% python3 -q
>>> import numpy as np
>>> import numpy.linalg as la
>>> np.set_printoptions(suppress=True, linewidth=160)
>>> X = np.loadtxt("run9.csv", delimiter=",")
>>> X
array([[-0.508, -1.503,  0.975],
       [ 0.333,  1.017, -0.678],
       [-0.095, -0.296,  0.174],
       [ 1.222,  3.619, -2.392],
       [-0.62 , -1.767,  1.149],
       [-1.637, -4.878,  3.264],
       [-0.555, -1.654,  1.069],
       [-0.386, -1.215,  0.767],
       [ 0.398,  1.157, -0.779],
       [ 0.229,  0.655, -0.456],
       [ 0.238,  0.737, -0.457],
       [ 0.239,  0.775, -0.453],
       [ 0.396,  1.125, -0.732],
       [ 0.27 ,  0.831, -0.512],
       [-0.773, -2.316,  1.555],
       [-0.539, -1.604,  1.095],
       [-0.397, -1.25 ,  0.825],
       [-0.979, -3.072,  2.042],
       [ 0.656,  1.98 , -1.314],
       [-0.528, -1.552,  1.021],
       [ 1.491,  4.434, -2.976],
       [-1.714, -5.242,  3.484],
       [ 0.201,  0.605, -0.446],
       [ 1.023,  3.153, -2.085],
       [ 0.877,  2.678, -1.795],
       [-0.152, -0.528,  0.337],
       [-0.14 , -0.341,  0.244],
       [ 0.208,  0.621, -0.422],
       [ 0.308,  1.042, -0.659],
       [-0.147, -0.451,  0.304],
       [-1.297, -3.888,  2.593]])
>>> Uu, sig, Vh = la.svd(X)
>>> np.argmax(sig[:-1] / (sig[1:] + 1e-6)) + 1
np.int64(1)
>>> out = Uu[:, :1] @ np.diag(sig[:1]) @ Vh[:1]
>>> np.round(np.abs(X - out).max(), 3)
np.float64(0.042)
>>> np.round(la.norm(X - out, 2), 3), np.round(sig[1], 3)
(np.float64(0.114), np.float64(0.114))
>>> la.matrix_rank(out)
np.int64(1)
>>> np.round(la.norm(X - out) / la.norm(X), 3)
np.float64(0.009)
>>> la.matrix_rank(X, rtol=0.05)
np.int64(1)
>>> np.round(np.abs(la.svd(X)[2][-1]), 3)
array([0.933, 0.076, 0.351])
>>> round(la.norm(X, 2) / la.norm(X), 3)
np.float64(1.0)
>>> [round(float(x), 3) for x in la.svd(X, compute_uv=False)[:3]]
[15.735, 0.114, 0.092]
>>> labels = X[:, 1] > np.median(X[:, 1])
>>> r0 = X[labels].mean(axis=0) - X[~labels].mean(axis=0)
>>> labels.astype(int)
array([0, 1, 0, 1, 0, 0, 0, 0, 1, 1, 1, 1, 1, 1, 0, 0, 0, 0, 1, 0, 1, 0, 1, 1, 1, 0, 0, 1, 1, 0, 0])
>>> W0 = np.load("m.npy")
>>> W0
array([[ 1,  0,  0,  0,  0,  0],
       [-2,  1,  0,  0,  0,  0],
       [-2,  1,  1,  0,  0,  0],
       [ 1, -1, -2,  1,  0,  0],
       [-2, -2,  1,  1,  1,  0],
       [-2, -2, -2, -1,  1,  1]])
>>> # triangular: eigenvalues sit on the diagonal
>>> W0 @ W0
array([[ 1,  0,  0,  0,  0,  0],
       [-4,  1,  0,  0,  0,  0],
       [-6,  2,  1,  0,  0,  0],
       [ 8, -4, -4,  1,  0,  0],
       [-1, -4,  0,  2,  1,  0],
       [ 1, -7, -1, -1,  2,  1]])
>>> la.matrix_rank(W0 - W0[0, 0] * np.eye(6))
np.int64(5)
>>> np.prod(np.diag(W0)), round(float(la.det(W0)), 3)
(np.int64(1), 1.0)
>>> out = W0 / np.sqrt((W0 ** 2).mean(axis=1, keepdims=True))
>>> la.matrix_rank(W0 - W0.mean(axis=1, keepdims=True))
np.int64(5)
>>> out[5].round(3)
array([-1.265, -1.265, -1.265, -0.632,  0.632,  0.632])
>>> np.round(W0 - W0.mean(axis=1, keepdims=True), 3)
array([[ 0.833, -0.167, -0.167, -0.167, -0.167, -0.167],
       [-1.833,  1.167,  0.167,  0.167,  0.167,  0.167],
       [-2.   ,  1.   ,  1.   ,  0.   ,  0.   ,  0.   ],
       [ 1.167, -0.833, -1.833,  1.167,  0.167,  0.167],
       [-1.833, -1.833,  1.167,  1.167,  1.167,  0.167],
       [-1.167, -1.167, -1.167, -0.167,  1.833,  1.833]])
>>> ang = np.radians(45)
>>> R = np.eye(6)
>>> R[3, 3] = R[2, 2] = np.cos(ang)
>>> R[3, 2], R[2, 3] = -np.sin(ang), np.sin(ang)
>>> R.round(3)
array([[ 1.   ,  0.   ,  0.   ,  0.   ,  0.   ,  0.   ],
       [ 0.   ,  1.   ,  0.   ,  0.   ,  0.   ,  0.   ],
       [ 0.   ,  0.   ,  0.707,  0.707,  0.   ,  0.   ],
       [ 0.   ,  0.   , -0.707,  0.707,  0.   ,  0.   ],
       [ 0.   ,  0.   ,  0.   ,  0.   ,  1.   ,  0.   ],
       [ 0.   ,  0.   ,  0.   ,  0.   ,  0.   ,  1.   ]])
>>> out = W0 @ R.T
>>> np.allclose(W0 @ W0.T, out @ out.T)
True
>>> np.round(np.abs(out - W0).max(axis=0), 3)
array([0.   , 0.   , 1.293, 1.707, 0.   , 0.   ])
>>> np.allclose(la.norm(W0, axis=1), la.norm(out, axis=1))
True
>>> round(float(la.det(R)), 3), round(np.trace(R), 3)
(1.0, np.float64(5.414))
>>> rng = np.random.default_rng(292353)
>>> labels = rng.permutation(6)
>>> labels
array([5, 3, 2, 0, 4, 1])
>>> out = W0[labels][:, labels]
>>> np.diag(out)
array([1, 1, 1, 1, 1, 1])
>>> out
array([[ 1, -1, -2, -2,  1, -2],
       [ 0,  1, -2,  1,  0, -1],
       [ 0,  0,  1, -2,  0,  1],
       [ 0,  0,  0,  1,  0,  0],
       [ 0,  1,  1, -2,  1, -2],
       [ 0,  0,  0, -2,  0,  1]])
>>> round(la.det(out), 3), round(la.det(W0[labels]), 3)
(np.float64(1.0), np.float64(-1.0))
>>> np.trace(out)
np.int64(6)
>>> feats = np.loadtxt("dump.csv", delimiter=",")
>>> feats
array([[-2., -2.,  0.,  0.,  0.,  0.,  0.,  0.,  0.,  0.,  0.,  0.,  0.],
       [ 2., -1., -1.,  0.,  0.,  0.,  0.,  0.,  0.,  0.,  0.,  0.,  0.],
       [ 1.,  2.,  0.,  0.,  0.,  0.,  0.,  0.,  0.,  0.,  0.,  0.,  0.],
       [ 0.,  0.,  0.,  3.,  1.,  1.,  0.,  3.,  3.,  3.,  0.,  3.,  0.],
       [ 0.,  0.,  0.,  2.,  2.,  3.,  1.,  2.,  0.,  0.,  2.,  1.,  2.],
       [ 0.,  0.,  0.,  3.,  2.,  1.,  2.,  1.,  2.,  0.,  2.,  1.,  2.],
       [ 0.,  0.,  0.,  0.,  0.,  3.,  1.,  2.,  1.,  2.,  3.,  0.,  2.],
       [ 0.,  0.,  0.,  3.,  3.,  2.,  0.,  1.,  3.,  0.,  1.,  3.,  3.],
       [ 0.,  0.,  0.,  2.,  2.,  2.,  3.,  3.,  2.,  2.,  1.,  2.,  3.],
       [ 0.,  0.,  0.,  0.,  0.,  2.,  2.,  0.,  0.,  1.,  2.,  0.,  2.],
       [ 0.,  0.,  0.,  2.,  2.,  0.,  1.,  2.,  1.,  0.,  2.,  3.,  2.],
       [ 0.,  0.,  0.,  3.,  3.,  3.,  1.,  2.,  3.,  2.,  3.,  2.,  0.],
       [ 0.,  0.,  0.,  2.,  3.,  3.,  3.,  1.,  0.,  3.,  0.,  0.,  3.]])
>>> # splits into 2 blocks
>>> out = feats + rng.integers(-2, 3, (13, 12)) @ rng.integers(-2, 3, (12, 13))
>>> out
array([[ -5.,   7.,   8.,  10.,   4.,  13.,  -1.,   2.,  -4.,   0.,   6.,  -7.,   4.],
       [  6.,  -7.,  -7., -12.,   6.,  -2.,  -9., -12.,  -6.,  -4.,   2.,   7., -12.],
       [ -4.,  -6.,   2.,   4.,   8.,  -1., -14.,   7.,  -8.,   3.,  10.,  -4.,   0.],
       [  3.,   6.,   6.,   2.,   1.,  -1.,  15.,   2.,   7.,   3.,  -5.,  -4.,   1.],
       [ -5.,   4.,   0.,   3.,   5.,  10.,   8.,   6.,   6.,  -4.,   8.,  -4.,   1.],
       [ -5.,   4.,   6.,  15.,   2.,   2.,  -7.,   6., -12.,  -9.,   2.,   8.,  13.],
       [ -6.,   3.,   5.,   2.,   0.,   5.,   2.,  11., -15.,   6.,  13., -18.,  -1.],
       [  8.,   9.,  14.,  10.,   4.,   4.,  -1.,  -5.,  -3.,   1.,  -1.,   6.,   4.],
       [  2.,   2.,  -6.,  -7.,  11.,   9.,   3.,  -3.,  10.,   1.,  11.,   8.,   9.],
       [  7.,   2.,  -6.,  -7.,   6.,   8.,   2., -11.,   4.,  -6.,  -6.,   6.,   0.],
       [  3.,  -4.,   0.,  10., -10.,  -8.,  -7.,   2.,  -5.,  10.,  -7.,   8.,   5.],
       [ -2., -11., -14.,  -6.,  10.,   7.,  -7.,   0.,  15.,  -5.,   1.,   7.,  -9.],
       [ -4.,  -9.,   0.,   9.,  -4.,  -6.,  -2.,   8.,   6.,   6.,  -5.,   8.,  11.]])
>>> np.round(la.svd(out - feats, compute_uv=False), 3) + 0
array([51.293, 39.954, 35.89 , 30.271, 26.51 , 15.84 , 13.267, 10.955,  7.441,  2.468,  1.717,  0.455,  0.   ])
>>> np.abs(out - feats).sum(axis=1)
array([71., 88., 74., 51., 53., 83., 79., 61., 72., 72., 76., 92., 78.])
